In [1]: import numpy as np

In [2]: np.set_printoptions(precision=2, suppress=True, linewidth=120)

In [3]: rd = lambda a: np.round(a, 2) + 0

In [4]: F = np.load("x.npy")

In [5]: rd(F)
Out[5]: 
array([[ 0.71, -0.71,  0.  ],
       [ 0.71,  0.71,  0.  ],
       [ 0.  ,  0.  ,  1.  ]])

In [6]: Y = F / np.sqrt((F ** 2).mean(axis=1, keepdims=True))

In [7]: print(rd(np.linalg.norm(Y, axis=1)))
[1.73 1.73 1.73]

In [8]: np.linalg.matrix_rank(F - F.mean(axis=1, keepdims=True))
Out[8]: np.int64(2)

In [9]: print(rd(Y[1]))
[1.22 1.22 0.  ]

In [10]: rd(np.linalg.norm(F, axis=0))
Out[10]: array([1., 1., 1.])

In [11]: rd(np.linalg.pinv(F))
Out[11]: 
array([[ 0.71,  0.71,  0.  ],
       [-0.71,  0.71,  0.  ],
       [ 0.  ,  0.  ,  1.  ]])

In [12]: rd(F @ F.T)
Out[12]: 
array([[1., 0., 0.],
       [0., 1., 0.],
       [0., 0., 1.]])

In [13]: data = np.array([[4, 5, 6, 7, 8, 9],
    ...:     [10, 11, 12, 13, 14, 15],
    ...:     [16, 17, 18, 19, 20, 21],
    ...:     [22, 23, 24, 25, 26, 27],
    ...:     [28, 29, 30, 31, 32, 33]])

In [14]: f, g = data[3], data[0]

In [15]: f @ f
Out[15]: np.int64(3619)

In [16]: f @ g
Out[16]: np.int64(973)

In [17]: p = (f @ g) / (f @ f) * f

In [18]: rd(g - p)
Out[18]: array([-1.91, -1.18, -0.45,  0.28,  1.01,  1.74])

In [19]: rd((g - p) @ f)
Out[19]: np.float64(0.0)

In [20]: X = np.load("mat.npy")

In [21]: print(X)
[[2. 5. 0. 0.]
 [5. 1. 5. 0.]
 [0. 5. 1. 5.]
 [0. 0. 5. 0.]]

In [22]: blk = np.stack([X, -3 * X, X[::-1]])

In [23]: print(np.linalg.matrix_rank(blk))
[4 4 4]

In [24]: (blk @ X.T).shape
Out[24]: (3, 4, 4)

In [25]: rd(np.linalg.det(blk))
Out[25]: array([  575., 46575.,   575.])

In [26]: blk.shape
Out[26]: (3, 4, 4)

In [27]: vals, V = np.linalg.eigvalsh(X)
Traceback (most recent call last):
  Cell In[27], line 1
    vals, V = np.linalg.eigvalsh(X)
ValueError: too many values to unpack (expected 2)


In [28]: vals, V = np.linalg.eigh(X)

In [29]: rd(np.abs(V[:, -1]))
Out[29]: array([0.43, 0.62, 0.57, 0.31])

In [30]: rd(np.linalg.eigvalsh(X @ X))
Out[30]: array([ 4.55, 17.09, 50.91, 83.45])

In [31]: np.abs(V[:, -1]).round(6).argmax()
Out[31]: np.int64(1)

In [32]: print(rd(vals.sum()), np.trace(X))
4.0 4.0

In [33]: vals, V = np.linalg.eig(X)

In [34]: rd(X @ V[:, 0] - vals[0] * V[:, 0])
Out[34]: array([0., 0., 0., 0.])

In [35]: rd(vals)
Out[35]: array([ 9.13,  4.13, -7.13, -2.13])

In [36]: rd(np.prod(vals))
Out[36]: np.float64(575.0)

In [37]: U, sigma, Vt = np.linalg.svd(X, full_matrices=False)

In [38]: rd(np.abs(Vt[0]))
Out[38]: array([0.43, 0.62, 0.57, 0.31])

In [39]: rd(U.T @ X @ Vt.T)
Out[39]: 
array([[9.13, 0.  , 0.  , 0.  ],
       [0.  , 7.13, 0.  , 0.  ],
       [0.  , 0.  , 4.13, 0.  ],
       [0.  , 0.  , 0.  , 2.13]])

In [40]: rd(np.sqrt((sigma ** 2).sum())), rd(np.linalg.norm(X))
Out[40]: (np.float64(12.49), np.float64(12.49))

In [41]: rd(sigma)
Out[41]: array([9.13, 7.13, 4.13, 2.13])

In [42]: print(rd(U.T @ U))
[[1. 0. 0. 0.]
 [0. 1. 0. 0.]
 [0. 0. 1. 0.]
 [0. 0. 0. 1.]]

In [43]: np.abs(U[:, 0]).round(6).argmax()
Out[43]: np.int64(1)

In [44]: vec = np.array([-3, 0, 1, -3])

In [45]: h = np.maximum(X @ vec, 0)

In [46]: np.flatnonzero(h > 1e-9)
Out[46]: array([3])

In [47]: np.maximum(X @ vec, 0) - np.maximum(-X @ vec, 0)
Out[47]: array([ -6., -10., -14.,   5.])

In [48]: print(h)
[0. 0. 0. 5.]

In [49]: X.T @ h
Out[49]: array([ 0.,  0., 25.,  0.])

In [50]: rd(np.tanh(X @ vec))
Out[50]: array([-1., -1., -1.,  1.])

In [51]: K = np.loadtxt("arr.csv", delimiter=",")

In [52]: rd(K)
Out[52]: 
array([[-0.09,  0.97, -0.22, -0.01],
       [-0.28,  0.15,  0.77,  0.56],
       [-0.19, -0.15, -0.59,  0.77],
       [ 0.94,  0.11,  0.09,  0.32]])

In [53]: theta = np.radians(120)

In [54]: Rm = np.eye(4)

In [55]: Rm[3, 3] = Rm[2, 2] = np.cos(theta)

In [56]: Rm[3, 2], Rm[2, 3] = -np.sin(theta), np.sin(theta)

In [57]: print(rd(Rm))
[[ 1.    0.    0.    0.  ]
 [ 0.    1.    0.    0.  ]
 [ 0.    0.   -0.5   0.87]
 [ 0.    0.   -0.87 -0.5 ]]

In [58]: Y = K @ Rm.T

In [59]: print(np.allclose(np.linalg.norm(K, axis=1), np.linalg.norm(Y, axis=1)))
True

In [60]: print(rd(np.linalg.svd(K, compute_uv=False)), rd(np.linalg.svd(Y, compute_uv=False)))
[1. 1. 1. 1.] [1. 1. 1. 1.]

In [61]: np.allclose(K @ K.T, Y @ Y.T)
Out[61]: True

In [62]: print(rd(Y))
[[-0.09  0.97  0.11  0.2 ]
 [-0.28  0.15  0.1  -0.94]
 [-0.19 -0.15  0.96  0.13]
 [ 0.94  0.11  0.23 -0.24]]

In [63]: rd(np.linalg.det(Rm)), rd(np.trace(Rm))
Out[63]: (np.float64(1.0), np.float64(1.0))

In [64]: rd(np.abs(Y - K).max(axis=0))
Out[64]: array([0.  , 0.  , 1.56, 1.5 ])

In [65]: vec = np.array([1, 3, 3, 0])

In [66]: print(rd(np.linalg.det(K)))
-1.0

In [67]: rd(np.linalg.inv(K))
Out[67]: 
array([[-0.09, -0.28, -0.19,  0.94],
       [ 0.97,  0.15, -0.15,  0.11],
       [-0.22,  0.77, -0.59,  0.09],
       [-0.01,  0.56,  0.77,  0.32]])

In [68]: print(rd(np.linalg.norm(vec)), rd(np.linalg.norm(K @ vec)))
4.36 4.36

In [69]: rd(np.sort(np.abs(np.degrees(np.angle(np.linalg.eigvals(K))))))
Out[69]: array([  0.  ,  96.15,  96.15, 180.  ])

In [70]: rd(np.abs(np.linalg.eigvals(K)))
Out[70]: array([1., 1., 1., 1.])

In [71]: [p for p in range(1, 25) if np.allclose(np.linalg.matrix_power(K, p), np.eye(4))]
Out[71]: []

In [72]: q, Rm = np.linalg.qr(K)

In [73]: rd(abs(Rm[0, 0])), rd(np.linalg.norm(K[:, 0]))
Out[73]: (np.float64(1.0), np.float64(1.0))

In [74]: rd(Rm)
Out[74]: 
array([[1., 0., 0., 0.],
       [0., 1., 0., 0.],
       [0., 0., 1., 0.],
       [0., 0., 0., 1.]])
